$ python -q
>>> import numpy as np
>>> np.set_printoptions(precision=2, suppress=True, linewidth=100, sign=" ")
>>> K = np.loadtxt("out17.csv", delimiter=",")
>>> K
array([[ 0.7 ,  0.91, -0.58],
       [-0.5 , -2.5 , -1.8 ],
       [-1.  ,  1.1 , -0.8 ],
       [ 0.5 , -2.6 ,  1.  ],
       [ 0.1 ,  0.7 , -0.2 ],
       [ 0.7 ,  0.9 , -0.6 ]])
>>> hat = K @ np.linalg.solve(K.T @ K, K.T)
>>> hat @ K[:, 0]
array([ 0.7, -0.5, -1. ,  0.5,  0.1,  0.7])
>>> np.round(np.linalg.eigvalsh(hat), 2) + 0
array([ 0.,  0.,  0.,  1.,  1.,  1.])
>>> hat
array([[ 0.43,  0.03, -0.17, -0.13,  0.11,  0.43],
       [ 0.03,  0.98,  0.1 ,  0.08, -0.05,  0.04],
       [-0.17,  0.1 ,  0.5 , -0.42,  0.02, -0.17],
       [-0.13,  0.08, -0.42,  0.62, -0.13, -0.13],
       [ 0.11, -0.05,  0.02, -0.13,  0.05,  0.11],
       [ 0.43,  0.04, -0.17, -0.13,  0.11,  0.43]])
>>> np.round((np.eye(6) - hat) @ K, 2) + 0
array([[ 0.,  0.,  0.],
       [ 0.,  0.,  0.],
       [ 0.,  0.,  0.],
       [ 0.,  0.,  0.],
       [ 0.,  0.,  0.],
       [ 0.,  0.,  0.]])
>>> np.diag(hat)
array([ 0.43,  0.98,  0.5 ,  0.62,  0.05,  0.43])
>>> round(float(np.trace(hat)), 2)
3.0
>>> np.allclose(hat @ hat, hat)
True
>>> E = np.array([[-0.84, -0.28, 0.7, -0.28],
...     [1.98, 1.5, -2.67, -0.12],
...     [-2.3, -1.42, 2.71, -0.16],
...     [0.1, -0.48, 0.54, 0.51],
...     [-0.16, -0.52, 0.7, 0.38],
...     [0.8, 0.78, -1.29, -0.21],
...     [0.32, -0.22, 0.13, 0.41],
...     [0.08, 0.54, -0.69, -0.45]])
>>> # looks like rank 2
>>> rk = np.linalg.matrix_rank(E)
>>> rk
np.int64(2)
>>> N = np.linalg.svd(E)[2][rk:].T
>>> np.allclose(E @ N, 0)
True
>>> left, sv, Vh = np.linalg.svd(E)
>>> sv.round(2) + 0
array([ 5.79,  1.35,  0.  ,  0.  ])
>>> B = left[:, :2] @ np.diag(sv[:2]) @ Vh[:2]
>>> np.round(np.abs(E - B).max(), 2)
np.float64(0.0)
>>> np.linalg.matrix_rank(E, rtol=0.05)
np.int64(2)
>>> B
array([[-0.84, -0.28,  0.7 , -0.28],
       [ 1.98,  1.5 , -2.67, -0.12],
       [-2.3 , -1.42,  2.71, -0.16],
       [ 0.1 , -0.48,  0.54,  0.51],
       [-0.16, -0.52,  0.7 ,  0.38],
       [ 0.8 ,  0.78, -1.29, -0.21],
       [ 0.32, -0.22,  0.13,  0.41],
       [ 0.08,  0.54, -0.69, -0.45]])
>>> [round(float(x), 2) for x in np.linalg.svd(E, compute_uv=False)[:3]]
[5.79, 1.35, 0.0]
>>> np.linalg.cond(E) > 100
np.True_
>>> left, sv, Vh = np.linalg.svd(E, full_matrices=False)
>>> np.abs(Vh[0])
array([ 0.55,  0.41,  0.73,  0.02])
>>> round(float(np.sqrt((sv ** 2).sum())), 2), np.round(np.linalg.norm(E), 2)
(5.94, np.float64(5.94))
>>> np.round(left.T @ E @ Vh.T, 2) + 0
array([[ 5.79,  0.  ,  0.  ,  0.  ],
       [ 0.  ,  1.35,  0.  ,  0.  ],
       [ 0.  ,  0.  ,  0.  ,  0.  ],
       [ 0.  ,  0.  ,  0.  ,  0.  ]])
>>> np.round(sv / sv[0], 2) + 0
array([ 1.  ,  0.23,  0.  ,  0.  ])
>>> np.round(left.T @ left, 2) + 0
array([[ 1.,  0.,  0.,  0.],
       [ 0.,  1.,  0.,  0.],
       [ 0.,  0.,  1.,  0.],
       [ 0.,  0.,  0.,  1.]])
>>> np.cumsum(sv ** 2) / np.sum(sv ** 2)
array([ 0.95,  1.  ,  1.  ,  1.  ])
>>> B = E / np.sqrt((E ** 2).mean(axis=1, keepdims=True))
>>> B[2]
array([-1.2 , -0.74,  1.41, -0.08])
>>> np.linalg.matrix_rank(E - E.mean(axis=1, keepdims=True))
np.int64(2)
>>> np.linalg.matrix_rank(B) == np.linalg.matrix_rank(E)
np.True_
>>> rng = np.random.default_rng(632582)
>>> z = rng.integers(0, 3, 7)
>>> A = np.array([[1, 1, 2, 3, 2, 0, 2],
...     [0, 1, 0, 3, 3, 2, 1],
...     [3, 2, 3, 1, 0, 0, 0],
...     [2, 2, 1, 3, 1, 1, 3],
...     [3, 1, 0, 3, 0, 2, 1],
...     [2, 3, 0, 0, 0, 2, 1],
...     [0, 0, 1, 2, 0, 3, 1]]) * (z[:, None] == z)
>>> A
array([[ 1,  0,  2,  0,  0,  0,  2],
       [ 0,  1,  0,  3,  0,  2,  0],
       [ 3,  0,  3,  0,  0,  0,  0],
       [ 0,  2,  0,  3,  0,  1,  0],
       [ 0,  0,  0,  0,  0,  0,  0],
       [ 0,  3,  0,  0,  0,  2,  0],
       [ 0,  0,  1,  0,  0,  0,  1]])
>>> # null space of dimension 1
>>> np.sort(np.linalg.eigvals(A).real)
array([-1.48,  0.  ,  0.04,  0.04,  1.77,  4.92,  5.72])
>>> (A != 0).astype(int)
array([[ 1,  0,  1,  0,  0,  0,  1],
       [ 0,  1,  0,  1,  0,  1,  0],
       [ 1,  0,  1,  0,  0,  0,  0],
       [ 0,  1,  0,  1,  0,  1,  0],
       [ 0,  0,  0,  0,  0,  0,  0],
       [ 0,  1,  0,  0,  0,  1,  0],
       [ 0,  0,  1,  0,  0,  0,  1]])
>>> round(np.linalg.det(A), 2)
np.float64(0.0)
>>> np.flatnonzero(np.linalg.matrix_power((A != 0) + (A.T != 0) + np.eye(7), 7)[4])
array([ 4])
>>> m1 = np.load("sample13.npy")
>>> m1
array([[  4,   7,   8,  18,  -2,  -3],
       [  7, -12, -17,  15,   9,  15],
       [  8, -17,   4,   3,  -1,  -1],
       [ 18,  15,   3,   6, -14,   1],
       [ -2,   9,  -1, -14,  -2,  -9],
       [ -3,  15,  -1,   1,  -9,  10]])
>>> left, sv, Vh = np.linalg.svd(m1, full_matrices=False)
>>> np.round(left.T @ m1 @ Vh.T, 2) + 0
array([[ 38.14,   0.  ,   0.  ,   0.  ,   0.  ,   0.  ],
       [  0.  ,  33.07,   0.  ,   0.  ,   0.  ,   0.  ],
       [  0.  ,   0.  ,  22.53,   0.  ,   0.  ,   0.  ],
       [  0.  ,   0.  ,   0.  ,  16.49,   0.  ,   0.  ],
       [  0.  ,   0.  ,   0.  ,   0.  ,  10.24,   0.  ],
       [  0.  ,   0.  ,   0.  ,   0.  ,   0.  ,   1.21]])
>>> np.abs(Vh[0])
array([ 0.07,  0.73,  0.32,  0.36,  0.39,  0.29])
>>> sv
array([ 38.14,  33.07,  22.53,  16.49,  10.24,   1.21])
>>> np.cumsum(sv ** 2) / np.sum(sv ** 2)
array([ 0.42,  0.74,  0.89,  0.97,  1.  ,  1.  ])
>>> round(np.sqrt((sv ** 2).sum()), 2), np.round(np.linalg.norm(m1), 2)
(np.float64(58.6), np.float64(58.6))
>>> vals, evecs = np.linalg.eigh(m1)
>>> (vals > 1e-8).sum(), (vals < -1e-8).sum()
(np.int64(3), np.int64(3))
>>> np.round(evecs.T @ evecs, 2) + 0
array([[ 1.,  0.,  0.,  0.,  0.,  0.],
       [ 0.,  1.,  0.,  0.,  0.,  0.],
       [ 0.,  0.,  1.,  0.,  0.,  0.],
       [ 0.,  0.,  0.,  1.,  0.,  0.],
       [ 0.,  0.,  0.,  0.,  1.,  0.],
       [ 0.,  0.,  0.,  0.,  0.,  1.]])
>>> np.unique(vals.round(6) + 0, return_counts=True)[1]
array([ 1,  1,  1,  1,  1,  1])
>>> np.abs(evecs[:, -1]).round(6).argmax()
np.int64(3)
>>> np.round(vals.sum(), 2), np.trace(m1)
(np.float64(10.0), np.int64(10))
>>> np.linalg.eigvalsh(m1 + -3 * np.eye(6))
array([-41.14, -19.49,  -4.21,   7.24,  19.53,  30.07])
>>> np.linalg.svd(m1, compute_uv=False)
array([ 38.14,  33.07,  22.53,  16.49,  10.24,   1.21])
>>> B = np.array([[-2, -3], [5, 2], [3, 2], [1, -2], [1, -4], [-5, -2]])
>>> np.einsum("ik,kj->ji", m1, B)
array([[  82, -176,  -82,   35,   75,   20],
       [  -4, -175,  -50,   24,   76,   51]])
>>> np.linalg.matrix_rank(m1 @ B)
np.int64(2)
>>> np.einsum("ij->j", m1)
array([ 32,  17,  -4,  29, -19,  13])
>>> np.einsum("ij,ij->i", m1, m1)
array([  466,  1013,   380,   791,   367,   417])
>>> vec = np.array([0, 2, 0, 3, -4, -5])
>>> target = m1 @ vec
>>> target
array([ 91, -90, -16,  99,  29,  19])
>>> np.round(np.linalg.solve(m1, target + m1[:, 3]), 2) + 0
array([ 0.,  2.,  0.,  4., -4., -5.])
>>> np.round(np.linalg.solve(m1, 5 * target), 2) + 0
array([  0.,  10.,   0.,  15., -20., -25.])
>>> np.round(np.linalg.solve(m1, m1[:, 5]), 2) + 0
array([ 0.,  0.,  0.,  0.,  0.,  1.])
>>> vals, evecs = np.linalg.eigh(m1)
>>> vec = np.array([1, 0, 3, 0, 3, 1])
>>> vec @ m1 @ vec
np.int64(-16)
>>> vec @ m1 @ vec / (vec @ vec), np.round(vals[0], 2), round(vals[-1], 2)
(np.float64(-0.8), np.float64(-38.14), np.float64(33.07))
>>> F = np.array([[3, 2, 1, 2], [2, 2, 0, 1], [3, 2, 1, 2]])
>>> left, sv, Vh = np.linalg.svd(F)
>>> sv.round(2) + 0
array([ 6.65,  0.9 ,  0.  ])
>>> B = left[:, :2] @ np.diag(sv[:2]) @ Vh[:2]
>>> round(np.linalg.norm(F - B, 2), 2), np.round(sv[2], 2)
(np.float64(0.0), np.float64(0.0))
>>> left, sv, Vh = np.linalg.svd(F)
>>> evecs = Vh[:(sv > 1e-8).sum()]
>>> vec = F[2] + 5 * F[0] + rng.integers(2) * np.eye(4)[2]
>>> vec
array([ 18.,  12.,   6.,  12.])
>>> np.allclose(evecs.T @ evecs @ vec, vec)
True
>>> np.round(evecs.T @ evecs, 2) + 0
array([[ 0.5 ,  0.33,  0.17,  0.33],
       [ 0.33,  0.67, -0.33,  0.  ],
       [ 0.17, -0.33,  0.5 ,  0.33],
       [ 0.33,  0.  ,  0.33,  0.33]])
>>> rk = np.linalg.matrix_rank(F)
>>> rk
np.int64(2)
>>> N = np.linalg.svd(F)[2][rk:].T
>>> [int(np.linalg.matrix_rank(F[:, :j + 1])) for j in range(4)]
[1, 2, 2, 2]
>>> np.round(N @ N.T, 2) + 0
array([[ 0.5 , -0.33, -0.17, -0.33],
       [-0.33,  0.33,  0.33,  0.  ],
       [-0.17,  0.33,  0.5 , -0.33],
       [-0.33,  0.  , -0.33,  0.67]])
>>> [int(np.linalg.matrix_rank(np.delete(F, i, axis=0))) for i in range(3)]
[2, 1, 2]
>>> [int(np.linalg.matrix_rank(F[:i])) for i in range(1, len(F) + 1)]
[1, 2, 2]
>>> np.linalg.matrix_rank(F.T @ F), np.linalg.matrix_rank(F @ F.T)
(np.int64(2), np.int64(2))
